>>> import numpy as np
>>> import numpy.linalg as la
>>> np.set_printoptions(precision=3, suppress=True, linewidth=100)
>>> rnd = lambda a: np.round(a, 3) + 0
>>> A = np.load("mat.npy")
>>> A
array([[ 4,  0, -2,  4,  0, -2],
       [ 0,  0, -2,  0,  0, -2],
       [ 0, -4, -4,  0, -4, -4],
       [ 2,  0, -1,  4,  0, -2],
       [ 0,  0, -1,  0,  0, -2],
       [ 0, -2, -2,  0, -4, -4]])
>>> rnd(la.norm(A[3], 1)), rnd(la.norm(A[3], np.inf))
(np.float64(9.0), np.float64(4.0))
>>> la.norm(A, axis=1).argmax()
np.int64(2)
>>> rnd(la.norm(A, 1)), rnd(la.norm(A, np.inf))
(np.float64(16.0), np.float64(16.0))
>>> rnd(la.norm(A, axis=1))
array([6.325, 2.828, 8.   , 5.   , 2.236, 6.325])
>>> arr = np.array([[-2, 4, -6, -3, 6, -9],
...     [-6, -4, 0, -9, -6, 0],
...     [-4, 6, -6, -6, 9, -9],
...     [-2, 4, -6, -3, 6, -9],
...     [-6, -4, 0, -9, -6, 0],
...     [-4, 6, -6, -6, 9, -9]])
>>> # rows 0 and 3 are equal
>>> O, vecs = la.qr(A[:, :4])[0], la.qr(A[:, 4:])[0]
>>> sv = la.svd(O.T @ vecs, compute_uv=False)
>>> rnd(sv)
array([0.975, 0.949])
>>> (sv > 0.9).sum()
np.int64(2)
>>> rnd(np.degrees(np.arccos(sv.clip(0, 1))))
array([12.921, 18.435])
>>> print(rnd(la.norm(O @ O.T - vecs @ vecs.T, 2)))
1.0
>>> print(np.argsort(-la.norm(arr, axis=0).round(6), kind="stable")[:3])
[5 4 3]
>>> np.allclose(arr[:-1].T @ la.lstsq(arr[:-1].T, arr[-1])[0], arr[-1])
True
>>> rnd(arr @ la.pinv(arr) @ arr)
array([[-2.,  4., -6., -3.,  6., -9.],
       [-6., -4.,  0., -9., -6.,  0.],
       [-4.,  6., -6., -6.,  9., -9.],
       [-2.,  4., -6., -3.,  6., -9.],
       [-6., -4.,  0., -9., -6.,  0.],
       [-4.,  6., -6., -6.,  9., -9.]])
>>> np.unique(arr.round(6), axis=0).shape
(3, 6)
>>> la.lstsq(arr[:-1].T, arr[-1])[2]
np.int32(3)
>>> th = np.deg2rad(135)
>>> data = np.eye(5)
>>> data[np.ix_([4, 0], [4, 0])] = [[np.cos(th), -np.sin(th)], [np.sin(th), np.cos(th)]]
>>> rnd(data)
array([[-0.707,  0.   ,  0.   ,  0.   ,  0.707],
       [ 0.   ,  1.   ,  0.   ,  0.   ,  0.   ],
       [ 0.   ,  0.   ,  1.   ,  0.   ,  0.   ],
       [ 0.   ,  0.   ,  0.   ,  1.   ,  0.   ],
       [-0.707,  0.   ,  0.   ,  0.   , -0.707]])
>>> # keeps lengths
>>> th = np.radians(45)
>>> R = np.eye(5)
>>> R[0, 0] = R[2, 2] = np.cos(th)
>>> R[0, 2], R[2, 0] = -np.sin(th), np.sin(th)
>>> rnd(R)
array([[ 0.707,  0.   , -0.707,  0.   ,  0.   ],
       [ 0.   ,  1.   ,  0.   ,  0.   ,  0.   ],
       [ 0.707,  0.   ,  0.707,  0.   ,  0.   ],
       [ 0.   ,  0.   ,  0.   ,  1.   ,  0.   ],
       [ 0.   ,  0.   ,  0.   ,  0.   ,  1.   ]])
>>> out = data @ R.T
>>> rnd(out)
array([[-0.5  ,  0.   , -0.5  ,  0.   ,  0.707],
       [ 0.   ,  1.   ,  0.   ,  0.   ,  0.   ],
       [-0.707,  0.   ,  0.707,  0.   ,  0.   ],
       [ 0.   ,  0.   ,  0.   ,  1.   ,  0.   ],
       [-0.5  ,  0.   , -0.5  ,  0.   , -0.707]])
>>> np.allclose(data @ data.T, out @ out.T)
True
>>> rnd(la.det(R)), rnd(np.trace(R))
(np.float64(1.0), np.float64(4.414))
>>> rnd(la.svd(data, compute_uv=False)), rnd(la.svd(out, compute_uv=False))
(array([1., 1., 1., 1., 1.]), array([1., 1., 1., 1., 1.]))
>>> rng = np.random.default_rng(25573)
>>> idx = rng.permutation(5)
>>> out = data[:, idx] * rng.choice([-1, 1], 5)
>>> rnd(out)
array([[ 0.707,  0.707,  0.   ,  0.   ,  0.   ],
       [ 0.   ,  0.   ,  0.   ,  0.   ,  1.   ],
       [ 0.   ,  0.   ,  0.   ,  1.   ,  0.   ],
       [ 0.   ,  0.   , -1.   ,  0.   ,  0.   ],
       [-0.707,  0.707,  0.   ,  0.   ,  0.   ]])
>>> left, _, Vt = la.svd(data.T @ out)
>>> rnd(la.lstsq(data, out)[0])
array([[ 0., -1.,  0.,  0.,  0.],
       [ 0.,  0.,  0.,  0.,  1.],
       [ 0.,  0.,  0.,  1.,  0.],
       [ 0.,  0., -1.,  0.,  0.],
       [ 1.,  0.,  0.,  0.,  0.]])
>>> left @ Vt
array([[ 0., -1.,  0.,  0.,  0.],
       [ 0.,  0.,  0.,  0.,  1.],
       [ 0.,  0.,  0.,  1.,  0.],
       [ 0.,  0., -1.,  0.,  0.],
       [ 1.,  0.,  0.,  0.,  0.]])
>>> rnd((data - data.T) / 2)
array([[ 0.   ,  0.   ,  0.   ,  0.   ,  0.707],
       [ 0.   ,  0.   ,  0.   ,  0.   ,  0.   ],
       [ 0.   ,  0.   ,  0.   ,  0.   ,  0.   ],
       [ 0.   ,  0.   ,  0.   ,  0.   ,  0.   ],
       [-0.707,  0.   ,  0.   ,  0.   ,  0.   ]])
>>> rnd(la.det(data))
np.float64(1.0)
>>> print(np.allclose(data @ data.T, data.T @ data))
True
>>> rnd((data + data.T) / 2)
array([[-0.707,  0.   ,  0.   ,  0.   ,  0.   ],
       [ 0.   ,  1.   ,  0.   ,  0.   ,  0.   ],
       [ 0.   ,  0.   ,  1.   ,  0.   ,  0.   ],
       [ 0.   ,  0.   ,  0.   ,  1.   ,  0.   ],
       [ 0.   ,  0.   ,  0.   ,  0.   , -0.707]])
>>> print(rnd(la.matrix_power(data, 2)))
[[ 0.  0.  0.  0. -1.]
 [ 0.  1.  0.  0.  0.]
 [ 0.  0.  1.  0.  0.]
 [ 0.  0.  0.  1.  0.]
 [ 1.  0.  0.  0.  0.]]
>>> rnd(la.eigvals(data))
array([-0.707+0.707j, -0.707-0.707j,  1.   +0.j   ,  1.   +0.j   ,  1.   +0.j   ])
>>> rnd(la.det(2 * data)), rnd(la.det(data))
(np.float64(32.0), np.float64(1.0))
>>> print(rnd(np.einsum("ii->", data)))
1.586
>>> rnd(np.kron(np.eye(2, dtype=int), data))
array([[-0.707,  0.   ,  0.   ,  0.   ,  0.707,  0.   ,  0.   ,  0.   ,  0.   ,  0.   ],
       [ 0.   ,  1.   ,  0.   ,  0.   ,  0.   ,  0.   ,  0.   ,  0.   ,  0.   ,  0.   ],
       [ 0.   ,  0.   ,  1.   ,  0.   ,  0.   ,  0.   ,  0.   ,  0.   ,  0.   ,  0.   ],
       [ 0.   ,  0.   ,  0.   ,  1.   ,  0.   ,  0.   ,  0.   ,  0.   ,  0.   ,  0.   ],
       [-0.707,  0.   ,  0.   ,  0.   , -0.707,  0.   ,  0.   ,  0.   ,  0.   ,  0.   ],
       [ 0.   ,  0.   ,  0.   ,  0.   ,  0.   , -0.707,  0.   ,  0.   ,  0.   ,  0.707],
       [ 0.   ,  0.   ,  0.   ,  0.   ,  0.   ,  0.   ,  1.   ,  0.   ,  0.   ,  0.   ],
       [ 0.   ,  0.   ,  0.   ,  0.   ,  0.   ,  0.   ,  0.   ,  1.   ,  0.   ,  0.   ],
       [ 0.   ,  0.   ,  0.   ,  0.   ,  0.   ,  0.   ,  0.   ,  0.   ,  1.   ,  0.   ],
       [ 0.   ,  0.   ,  0.   ,  0.   ,  0.   , -0.707,  0.   ,  0.   ,  0.   , -0.707]])
>>> rnd(la.eigvals(data).sum().real)
np.float64(1.586)
>>> rnd(la.norm(data, 1)), rnd(la.norm(data, np.inf))
(np.float64(1.414), np.float64(1.414))
>>> rnd(la.norm(data, 2))
np.float64(1.0)
>>> rnd(la.norm(data, axis=0))
array([1., 1., 1., 1., 1.])
>>> rnd(la.norm(data[1] - data[4]))
np.float64(1.414)
>>> data[1] @ data[4]
np.float64(0.0)
>>> W0 = np.load("a.npy")
>>> rnd(W0)
array([[-10.765,  -9.379,  10.99 ,   9.154,   7.874,  -6.775,   7.431],
       [-10.481,  -9.236,  10.758,   8.959,   7.841,  -6.496,   7.297],
       [ -7.223,  -7.549,   8.097,   6.675,   7.329,  -3.394,   5.69 ],
       [ -5.565,  -6.654,   6.741,   5.477,   6.944,  -1.904,   4.801],
       [ -4.122,  -5.841,   5.556,   4.406,   6.507,  -0.677,   3.974],
       [ -3.365,  -5.397,   4.931,   3.83 ,   6.227,  -0.069,   3.513],
       [ -0.635,  -3.563,   2.6  ,   1.598,   4.656,   1.758,   1.578],
       [  0.36 ,  -2.596,   1.618,   0.619,   3.47 ,   2.042,   0.609],
       [  0.466,  -2.45 ,   1.49 ,   0.493,   3.265,   2.026,   0.475],
       [  0.62 ,  -2.187,   1.278,   0.289,   2.883,   1.954,   0.25 ],
       [  0.767,  -1.671,   0.921,  -0.017,   2.088,   1.644,  -0.111],
       [  0.429,  -0.639,   0.373,  -0.164,   0.595,   0.572,  -0.299],
       [ -0.149,   0.231,  -0.162,   0.08 ,  -0.133,  -0.132,   0.167],
       [ -0.178,   0.279,  -0.198,   0.097,  -0.155,  -0.153,   0.204],
       [ -0.415,   0.712,  -0.552,   0.255,  -0.283,  -0.262,   0.579],
       [ -0.54 ,   1.   ,  -0.818,   0.357,  -0.303,  -0.252,   0.854],
       [ -0.768,   2.155,  -2.081,   0.695,  -0.01 ,   0.336,   2.045],
       [ -0.072,   4.854,  -5.782,   0.999,   1.873,   3.765,   4.854],
       [  0.842,   6.447,  -8.229,   0.94 ,   3.336,   6.511,   6.415],
       [  1.186,   6.956,  -9.036,   0.893,   3.833,   7.458,   6.898],
       [  3.723,  10.095, -14.2  ,   0.381,   7.093,  13.812,   9.725],
       [  6.8  ,  13.268, -19.639,  -0.428,  10.592,  20.839,  12.364],
       [  8.404,  14.789, -22.3  ,  -0.892,  12.312,  24.354,  13.568]])
>>> cen = W0 - W0.mean(axis=0)
>>> vecs = la.svd(cen)[2][:3]
>>> out = cen - cen @ vecs.T @ vecs
>>> rnd(np.cov(cen @ vecs.T, rowvar=False))
array([[200.084,   0.   ,   0.   ],
       [  0.   ,  30.933,   0.   ],
       [  0.   ,   0.   ,   5.807]])
>>> la.norm(out, axis=1).round(6).argmax()
np.int64(0)
>>> left, sv, Vt = la.svd(W0)
>>> rnd(sv)
array([68.094, 39.61 , 11.389,  0.   ,  0.   ,  0.   ,  0.   ])
>>> print(np.argmax(sv[:-1] / (sv[1:] + 1e-6)) + 1)
3
>>> out = left[:, :3] @ np.diag(sv[:3]) @ Vt[:3]
>>> rnd(la.norm(W0 - out) / la.norm(W0))
np.float64(0.0)
>>> la.matrix_rank(out)
np.int64(3)
>>> la.matrix_rank(W0, rtol=0.05)
np.int64(3)
>>> basis = W0[[7, 22]].astype(float)
>>> for _ in range(7):
...     idx = la.norm(W0[:, None] - basis, axis=-1).argmin(axis=1)
...     basis = np.array([W0[idx == j].mean(axis=0) for j in range(2)])
... 
>>> idx
array([0, 0, 0, 0, 0, 0, 0, 0, 0, 0, 0, 0, 0, 0, 0, 0, 0, 0, 0, 0, 1, 1, 1])
>>> np.bincount(idx)
array([20,  3])
>>> out = W0 / np.sqrt((W0 ** 2).mean(axis=1, keepdims=True))
>>> la.matrix_rank(out) == la.matrix_rank(W0)
np.True_
>>> rnd(out[6])
array([-0.238, -1.338,  0.976,  0.6  ,  1.748,  0.66 ,  0.593])
>>> print(rnd(la.norm(out, axis=1)))
[2.646 2.646 2.646 2.646 2.646 2.646 2.646 2.646 2.646 2.646 2.646 2.646 2.646 2.646 2.646 2.646
 2.646 2.646 2.646 2.646 2.646 2.646 2.646]
>>> K = np.load("layer4.npy")
>>> rnd(K)
array([[ 0.874,  0.21 ,  0.126,  0.21 ,  0.042, -0.294,  0.21 ],
       [ 0.21 ,  0.65 , -0.21 , -0.35 , -0.07 ,  0.49 , -0.35 ],
       [ 0.126, -0.21 ,  0.874, -0.21 , -0.042,  0.294, -0.21 ],
       [ 0.21 , -0.35 , -0.21 ,  0.65 , -0.07 ,  0.49 , -0.35 ],
       [ 0.042, -0.07 , -0.042, -0.07 ,  0.986,  0.098, -0.07 ],
       [-0.294,  0.49 ,  0.294,  0.49 ,  0.098,  0.315,  0.49 ],
       [ 0.21 , -0.35 , -0.21 , -0.35 , -0.07 ,  0.49 ,  0.65 ]])
>>> rnd(la.pinv(K))
array([[ 0.874,  0.21 ,  0.126,  0.21 ,  0.042, -0.294,  0.21 ],
       [ 0.21 ,  0.65 , -0.21 , -0.35 , -0.07 ,  0.49 , -0.35 ],
       [ 0.126, -0.21 ,  0.874, -0.21 , -0.042,  0.294, -0.21 ],
       [ 0.21 , -0.35 , -0.21 ,  0.65 , -0.07 ,  0.49 , -0.35 ],
       [ 0.042, -0.07 , -0.042, -0.07 ,  0.986,  0.098, -0.07 ],
       [-0.294,  0.49 ,  0.294,  0.49 ,  0.098,  0.315,  0.49 ],
       [ 0.21 , -0.35 , -0.21 , -0.35 , -0.07 ,  0.49 ,  0.65 ]])
>>> rnd(K[:, 4] @ K[:, 3])
np.float64(0.0)
>>> print(rnd(K.T @ K))
[[1. 0. 0. 0. 0. 0. 0.]
 [0. 1. 0. 0. 0. 0. 0.]
 [0. 0. 1. 0. 0. 0. 0.]
 [0. 0. 0. 1. 0. 0. 0.]
 [0. 0. 0. 0. 1. 0. 0.]
 [0. 0. 0. 0. 0. 1. 0.]
 [0. 0. 0. 0. 0. 0. 1.]]
>>> def softmax(z):
...     e = np.exp(z - z.max(axis=-1, keepdims=True))
...     return e / e.sum(axis=-1, keepdims=True)
... 
>>> rnd(softmax(K[1] + 5))
array([0.155, 0.242, 0.102, 0.089, 0.118, 0.206, 0.089])
>>> print(rnd(softmax(K).sum(axis=1)))
[1. 1. 1. 1. 1. 1. 1.]
>>> scores = K @ K.T / np.sqrt(7)
>>> rnd(softmax(scores)[1] @ K)
array([0.198, 0.09 , 0.071, 0.028, 0.113, 0.282, 0.028])
>>> rnd(softmax(scores))
array([[0.196, 0.134, 0.134, 0.134, 0.134, 0.134, 0.134],
       [0.134, 0.196, 0.134, 0.134, 0.134, 0.134, 0.134],
       [0.134, 0.134, 0.196, 0.134, 0.134, 0.134, 0.134],
       [0.134, 0.134, 0.134, 0.196, 0.134, 0.134, 0.134],
       [0.134, 0.134, 0.134, 0.134, 0.196, 0.134, 0.134],
       [0.134, 0.134, 0.134, 0.134, 0.134, 0.196, 0.134],
       [0.134, 0.134, 0.134, 0.134, 0.134, 0.134, 0.196]])
>>> softmax(scores).round(6).argmax(axis=1)
array([0, 1, 2, 3, 4, 5, 6])
>>> rnd(softmax(scores + np.triu(np.full(scores.shape, -np.inf), 1)))
array([[1.   , 0.   , 0.   , 0.   , 0.   , 0.   , 0.   ],
       [0.407, 0.593, 0.   , 0.   , 0.   , 0.   , 0.   ],
       [0.289, 0.289, 0.422, 0.   , 0.   , 0.   , 0.   ],
       [0.224, 0.224, 0.224, 0.327, 0.   , 0.   , 0.   ],
       [0.183, 0.183, 0.183, 0.183, 0.267, 0.   , 0.   ],
       [0.155, 0.155, 0.155, 0.155, 0.155, 0.226, 0.   ],
       [0.134, 0.134, 0.134, 0.134, 0.134, 0.134, 0.196]])
